>>> import numpy as np
>>> np.set_printoptions(suppress=True, linewidth=160)
>>> tidy = lambda a: np.round(a, 3) + 0
>>> A = np.array([[0.0, -2.0, 1.0], [0.0, 1.0, 1.0], [0.0, 0.0, 0.0]])
>>> P = np.triu(np.array([[3, 3, 1], [0, 0, 1], [2, 3, 3]]), 1) + np.eye(3)
>>> out = P @ A @ np.linalg.inv(P)
>>> np.trace(out), np.trace(A)
(np.float64(1.0), np.float64(1.0))
>>> np.poly(out)
array([ 1., -1.,  0.,  0.])
>>> P @ A - A @ P
array([[ 0.,  3.,  5.],
       [ 0.,  0., -1.],
       [ 0.,  0.,  0.]])
>>> def softmax(z):
...     e = np.exp(z - z.max(axis=-1, keepdims=True))
...     return e / e.sum(axis=-1, keepdims=True)
... 
>>> tidy(softmax(10 * A[2]))
array([0.333, 0.333, 0.333])
>>> tidy(softmax(A[2] + -3))
array([0.333, 0.333, 0.333])
>>> scores = A @ A.T / np.sqrt(3)
>>> tidy(softmax(scores))
array([[0.92 , 0.029, 0.051],
       [0.119, 0.67 , 0.211],
       [0.333, 0.333, 0.333]])
>>> tidy(softmax(scores)[2] @ A)
array([ 0.   , -0.333,  0.667])
>>> W1 = np.array([[0, -2, -2], [-2, 0, -1], [-2, 2, -1]])
>>> c = np.array([4, 6, 5])
>>> hid = np.maximum(A @ W1 + c, 0)
>>> tidy((hid > 0).mean(axis=0))
array([0.667, 1.   , 1.   ])
>>> np.linalg.matrix_rank(hid)
np.int64(3)
>>> C = np.array([[2, 2], [2, 2], [1, 2]])
>>> (hid @ C).round(6).argmax(axis=1)
array([1, 1, 1])
>>> W1 @ C
array([[-6, -8],
       [-5, -6],
       [-1, -2]])
>>> tidy(np.trace(np.linalg.pinv(A) @ A))
np.float64(2.0)
>>> np.allclose(A[:-1].T @ np.linalg.lstsq(A[:-1].T, A[-1])[0], A[-1])
True
>>> np.unique(A.round(6), axis=0).shape
(3, 3)
>>> np.abs(np.diag(np.linalg.qr(A)[1])) > 1e-9
array([False,  True, False])
>>> np.linalg.lstsq(A[:-1].T, A[-1])[2]
np.int32(2)
>>> X = np.load("data.npy")
>>> X
array([[-4,  0, -8, -1,  0, -2],
       [-8, -8,  4, -2, -2,  1],
       [-4,  0,  0, -1,  0,  0],
       [-2,  0, -4, -1,  0, -2],
       [-4, -4,  2, -2, -2,  1],
       [-2,  0,  0, -1,  0,  0]])
>>> q, evecs = np.linalg.qr(X[:, :4])[0], np.linalg.qr(X[:, 4:])[0]
>>> s = np.linalg.svd(q.T @ evecs, compute_uv=False)
>>> tidy(s)
array([0.992, 0.949])
>>> tidy(np.linalg.norm(q @ q.T - evecs @ evecs.T, 2))
np.float64(1.0)
>>> tidy(np.degrees(np.arccos(s.clip(0, 1))))
array([ 7.418, 18.435])
>>> vec = np.array([2, 0, 3, -1, -2, 0])
>>> X @ vec
array([-31,   2,  -7, -15,   4,  -3])
>>> X @ (2 * vec)
array([-62,   4, -14, -30,   8,  -6])
>>> (X * vec).sum(axis=1)
array([-31,   2,  -7, -15,   4,  -3])
>>> X * vec
array([[ -8,   0, -24,   1,   0,   0],
       [-16,   0,  12,   2,   4,   0],
       [ -8,   0,   0,   1,   0,   0],
       [ -4,   0, -12,   1,   0,   0],
       [ -8,   0,   6,   2,   4,   0],
       [ -4,   0,   0,   1,   0,   0]])
>>> X @ np.eye(6)[4]
array([ 0., -2.,  0.,  0., -2.,  0.])
>>> np.sign((X @ vec).round(6))
array([-1,  1, -1, -1,  1, -1])
>>> mat = np.loadtxt("a.csv", delimiter=",")
>>> mat
array([[ 2.611, -0.726, -0.475],
       [-0.726, -1.874, -0.146],
       [-0.475, -0.146,  2.263]])
>>> tidy(np.linalg.det(2 * mat)), tidy(np.linalg.det(mat))
(np.float64(-95.994), np.float64(-11.999))
>>> tidy(np.linalg.det(mat.T))
np.float64(-11.999)
>>> out = np.array([[2, 0, -2], [-2, 2, 3]])
>>> C = np.kron(out, mat)
>>> tidy(np.linalg.norm(C, 2)), tidy(np.linalg.norm(out, 2) * np.linalg.norm(mat, 2))
(np.float64(14.531), np.float64(14.531))
>>> np.linalg.matrix_rank(C)
np.int64(6)
>>> C.shape
(6, 9)
>>> evals, evecs = np.linalg.eig(mat)
>>> tidy(np.sort(np.linalg.eigvals(np.linalg.inv(mat))))
array([-0.5  ,  0.333,  0.5  ])
>>> tidy(evals)
array([-2.,  3.,  2.])
>>> tidy(np.sort(np.linalg.eigvals(mat.T)))
array([-2.,  2.,  3.])
>>> tidy(np.prod(evals))
np.float64(-11.999)
>>> (mat - mat.T) / 2
array([[0., 0., 0.],
       [0., 0., 0.],
       [0., 0., 0.]])
>>> mat.inv()
Traceback (most recent call last):
  File "<python-input-57>", line 1, in <module>
    mat.inv()
    ^^^^^^^
AttributeError: 'numpy.ndarray' object has no attribute 'inv'
>>> tidy(np.linalg.matrix_power(mat, 4))
array([[ 62.402,  -6.053, -28.716],
       [ -6.053,  16.786,   3.745],
       [-28.716,   3.745,  33.78 ]])
>>> np.allclose(mat @ mat.T, mat.T @ mat)
True
>>> rng = np.random.default_rng(68774)
>>> labels = rng.permutation(3)
>>> labels
array([1, 2, 0])
>>> out = mat[labels][:, labels]
>>> np.allclose(out, mat)
False
>>> tidy(np.sort(np.abs(np.linalg.eigvals(out))))
array([2., 2., 3.])
>>> t = np.deg2rad(30)
>>> M = np.eye(3)
>>> M[np.ix_([0, 2], [0, 2])] = [[np.cos(t), -np.sin(t)], [np.sin(t), np.cos(t)]]
>>> tidy(M)
array([[ 0.866,  0.   , -0.5  ],
       [ 0.   ,  1.   ,  0.   ],
       [ 0.5  ,  0.   ,  0.866]])
>>> tidy(np.linalg.norm(M, axis=0))
array([1., 1., 1.])
>>> tidy(M @ M.T)
array([[1., 0., 0.],
       [0., 1., 0.],
       [0., 0., 1.]])
>>> M[:, 2] @ M[:, 1]
np.float64(0.0)
>>> vec = np.array([2, -2, 0, 0, 2, -3])
>>> rhs = X @ vec
>>> rhs
array([-2, -7, -8,  2, -7, -4])
>>> tidy(np.linalg.solve(X, rhs + X[:, 4]))
array([ 2., -2.,  0.,  0.,  3., -3.])
>>> tidy(np.linalg.solve(X, -1 * rhs))
array([-2.,  2.,  0.,  0., -2.,  3.])
>>> tidy(np.linalg.solve(X, rhs))
array([ 2., -2.,  0.,  0.,  2., -3.])
>>> tidy(np.linalg.solve(X, X[:, 0]))
array([1., 0., 0., 0., 0., 0.])
>>> tidy(M @ M)
array([[ 0.5  ,  0.   , -0.866],
       [ 0.   ,  1.   ,  0.   ],
       [ 0.866,  0.   ,  0.5  ]])
>>> (M != 0).astype(int)
array([[1, 0, 1],
       [0, 1, 0],
       [1, 0, 1]])
>>> np.flatnonzero(np.linalg.matrix_power((M != 0) + (M.T != 0) + np.eye(3), 3)[0])
array([0, 2])
